% ipython --no-banner

In [1]: import numpy as np

In [2]: np.set_printoptions(precision=2, suppress=True, linewidth=160)

In [3]: data = np.load("dump.npy")

In [4]: data
Out[4]: 
array([[ 0.59, -0.11, -0.17,  0.45],
       [-0.11,  0.97,  0.01,  0.14],
       [-0.17,  0.01,  0.05, -0.14],
       [ 0.45,  0.14, -0.14,  0.39]])

In [5]: rank = np.linalg.matrix_rank(data)

In [6]: rank
Out[6]: np.int64(2)

In [7]: null = np.linalg.svd(data)[2][rank:].T

In [8]: [int(np.linalg.matrix_rank(data[:, :j + 1])) for j in range(4)]
Out[8]: [1, 2, 2, 2]

In [9]: null @ null.T
Out[9]: 
array([[ 0.41,  0.11,  0.17, -0.45],
       [ 0.11,  0.03, -0.01, -0.14],
       [ 0.17, -0.01,  0.95,  0.14],
       [-0.45, -0.14,  0.14,  0.61]])

In [10]: [int(np.linalg.matrix_rank(data[:i])) for i in range(1, len(data) + 1)]
Out[10]: [1, 2, 2, 2]

In [11]: Uu, s, vt = np.linalg.svd(data)

In [12]: evecs = vt[:(s > 1e-8).sum()]

In [13]: rng = np.random.default_rng(4412)

In [14]: vec = data[0] + -1 * data[1] + rng.integers(2) * np.eye(4)[1]

In [15]: vec
Out[15]: array([ 0.7 , -1.08, -0.18,  0.31])

In [16]: np.diag(evecs.T @ evecs)
Out[16]: array([0.59, 0.97, 0.05, 0.39])

In [17]: np.round(np.linalg.norm(vec - evecs.T @ evecs @ vec), 2)
Out[17]: np.float64(0.0)

In [18]: np.linalg.matrix_rank(np.vstack([data, vec]))
Out[18]: np.int64(2)

In [19]: X = np.loadtxt("sample8.csv", delimiter=",")

In [20]: X
Out[20]: 
array([[ 0.,  0.,  0.,  0.],
       [ 0., -1.,  0.,  0.],
       [ 0.,  0.,  0.,  0.],
       [ 0.,  0.,  0.,  1.]])

In [21]: # triangular: eigenvalues sit on the diagonal

In [22]: np.all(np.linalg.eigvalsh(X) > 0)
Out[22]: np.False_

In [23]: Uu, s, vt = np.linalg.svd(data, full_matrices=False)

In [24]: np.round(Uu.T @ Uu, 2) + 0
Out[24]: 
array([[1., 0., 0., 0.],
       [0., 1., 0., 0.],
       [0., 0., 1., 0.],
       [0., 0., 0., 1.]])

In [25]: np.round(Uu.T @ data @ vt.T, 2) + 0
Out[25]: 
array([[1., 0., 0., 0.],
       [0., 1., 0., 0.],
       [0., 0., 0., 0.],
       [0., 0., 0., 0.]])

In [26]: np.cumsum(s ** 2) / np.sum(s ** 2)
Out[26]: array([0.5, 1. , 1. , 1. ])

In [27]: np.allclose(Uu * s @ vt, data)
Out[27]: True

In [28]: Y = np.array([[1, 1], [4, 4]])

In [29]: basis = np.kron(Y, X)

In [30]: round(float(np.linalg.norm(basis, 2)), 2), round(np.linalg.norm(Y, 2) * np.linalg.norm(X, 2), 2)
Out[30]: (5.83, np.float64(5.83))

In [31]: np.linalg.matrix_rank(basis)
Out[31]: np.int64(2)
